$ python3 -q
>>> import numpy as np
>>> import numpy.linalg as la
>>> np.set_printoptions(precision=3, suppress=True, linewidth=160, floatmode="fixed")
>>> data = np.loadtxt("data.csv", delimiter=",")
>>> data
array([[ -2.000,   8.000,   5.000],
       [ -6.000,  17.000,  10.000],
       [  6.000, -18.000, -11.000]])
>>> P = np.triu(np.array([[0, -5, 6], [9, -6, 6], [8, 9, -5]]), 1) + np.eye(3)
>>> A2 = P @ data @ la.inv(P)
>>> np.trace(A2), np.trace(data)
(np.float64(4.0), np.float64(4.0))
>>> P @ data - data @ P
array([[  66.000, -203.000, -152.000],
       [  36.000, -138.000, -132.000],
       [   0.000,   30.000,   72.000]])
>>> Uu, sv, VT = la.svd(data)
>>> sv
array([31.597,  0.793,  0.160])
>>> A2 = Uu[:, :1] @ np.diag(sv[:1]) @ VT[:1]
>>> round(float(la.norm(data - A2) / la.norm(data)), 3)
0.026
>>> A2
array([[ -2.645,   7.921,   4.774],
       [ -5.667,  16.973,  10.229],
       [  6.030, -18.060, -10.884]])
>>> print(la.matrix_rank(data, rtol=0.05))
1
>>> la.matrix_rank(A2)
np.int64(1)
>>> w, V = la.eig(data)
>>> np.sort(la.eigvals(data.T))
array([-1.000,  1.000,  4.000])
>>> round(float(np.prod(w)), 3)
-4.0
>>> w
array([ 4.000,  1.000, -1.000])
>>> np.round(la.norm(data), 3)
np.float64(31.607)
>>> data.sum(axis=1)
array([ 11.000,  21.000, -23.000])
>>> la.svd(data, compute_uv=False)
array([31.597,  0.793,  0.160])
>>> data - data[0]
array([[  0.000,   0.000,   0.000],
       [ -4.000,   9.000,   5.000],
       [  8.000, -26.000, -16.000]])
>>> la.matrix_rank(data)
np.int64(3)
